% ipython --no-banner

In [1]: import numpy as np

In [2]: from numpy import linalg as LA

In [3]: np.set_printoptions(precision=2, suppress=True, linewidth=140)

In [4]: cent = np.sign(np.array([[2, 0, 2, 0], [2, 2, 0, 2], [2, 2, 1, 1], [2, 2, 1, 2]]))

In [5]: Y = (np.tril(cent, -1) + np.eye(4)) @ (np.triu(cent, 1) + np.eye(4))

In [6]: vals = np.array([-3, 1, -2, 0])

In [7]: arr = np.rint(Y * vals @ LA.inv(Y)) + 0

In [8]: print(arr)
[[-3. -1.  2. -1.]
 [-4.  0.  3. -2.]
 [-4.  2. -1.  0.]
 [-4.  2. -1.  0.]]

In [9]: U, sv, Vh = LA.svd(arr)

In [10]: np.argmax(sv[:-1] / (sv[1:] + 1e-6)) + 1
Out[10]: np.int64(3)

In [11]: sv.round(2) + 0
Out[11]: array([8.01, 4.59, 0.86, 0.  ])

In [12]: Y = U[:, :3] @ np.diag(sv[:3]) @ Vh[:3]

In [13]: print(Y.round(2) + 0)
[[-3. -1.  2. -1.]
 [-4.  0.  3. -2.]
 [-4.  2. -1.  0.]
 [-4.  2. -1.  0.]]

In [14]: round(np.abs(arr - Y).max(), 2)
Out[14]: np.float64(0.0)

In [15]: LA.matrix_rank(arr, rtol=0.05)
Out[15]: np.int64(3)

In [16]: Y = arr / LA.norm(arr, axis=1, keepdims=True)

In [17]: C2 = Y @ Y.T

In [18]: np.argwhere(np.triu(np.abs(C2) > 0.95, 1))
Out[18]: 
array([[0, 1],
       [2, 3]])

In [19]: LA.norm(Y, axis=1)
Out[19]: array([1., 1., 1., 1.])

In [20]: np.degrees(np.arccos(np.clip(C2[3, 2], -1, 1)))
Out[20]: np.float64(0.0)

In [21]: C2
Out[21]: 
array([[1.  , 0.96, 0.45, 0.45],
       [0.96, 1.  , 0.53, 0.53],
       [0.45, 0.53, 1.  , 1.  ],
       [0.45, 0.53, 1.  , 1.  ]])

In [22]: (np.abs(C2) > 0.9).astype(int)
Out[22]: 
array([[1, 1, 0, 0],
       [1, 1, 0, 0],
       [0, 0, 1, 1],
       [0, 0, 1, 1]])

In [23]: rng = np.random.default_rng(6996)

In [24]: idx = rng.permutation(4)

In [25]: idx
Out[25]: array([3, 0, 2, 1])

In [26]: Y = C2[idx][:, idx]

In [27]: Y
Out[27]: 
array([[1.  , 0.45, 1.  , 0.53],
       [0.45, 1.  , 0.45, 0.96],
       [1.  , 0.45, 1.  , 0.53],
       [0.53, 0.96, 0.53, 1.  ]])

In [28]: print(np.allclose(Y, C2))
False

In [29]: np.round(np.sort(np.abs(LA.eigvals(Y))), 2) + 0
Out[29]: array([0.  , 0.04, 1.  , 2.96])

In [30]: mat = np.loadtxt("a.csv", delimiter=",")

In [31]: mat
Out[31]: 
array([[-2.01,  1.95,  0.97],
       [-2.06,  1.98,  0.94],
       [-1.93,  1.96,  1.06],
       [-1.99,  1.96,  1.06],
       [-2.01,  2.  ,  1.03],
       [-1.94,  2.04,  0.99],
       [-2.02,  1.94,  1.09],
       [-2.08,  1.94,  0.91],
       [-2.  ,  2.11,  1.05],
       [-1.94,  2.05,  1.03],
       [-2.  ,  1.95,  0.97],
       [-1.89,  1.91,  1.06],
       [-1.98,  2.07,  0.98],
       [-2.01, -1.02,  1.02],
       [-1.94, -0.96,  1.03],
       [-1.9 , -0.96,  0.96],
       [-1.96, -1.09,  0.94],
       [-1.96, -1.01,  0.99],
       [-1.98, -0.87,  0.87],
       [-2.01, -1.04,  1.  ],
       [-1.93, -1.  ,  1.02],
       [-2.06, -0.93,  0.97],
       [-1.96, -1.01,  0.98],
       [-2.09, -0.98,  0.97],
       [-1.94, -0.99,  0.99],
       [-2.01, -0.86,  0.94]])

In [32]: round(np.log10(LA.cond(mat)))
Out[32]: 2

In [33]: np.abs(LA.svd(mat)[2][-1])
Out[33]: array([0.45, 0.01, 0.9 ])

In [34]: round(float(LA.norm(mat, 2) / LA.norm(mat)), 2)
Out[34]: 0.85

In [35]: print([round(float(x), 2) for x in LA.svd(mat, compute_uv=False)[:3]])
[11.82, 7.24, 0.28]
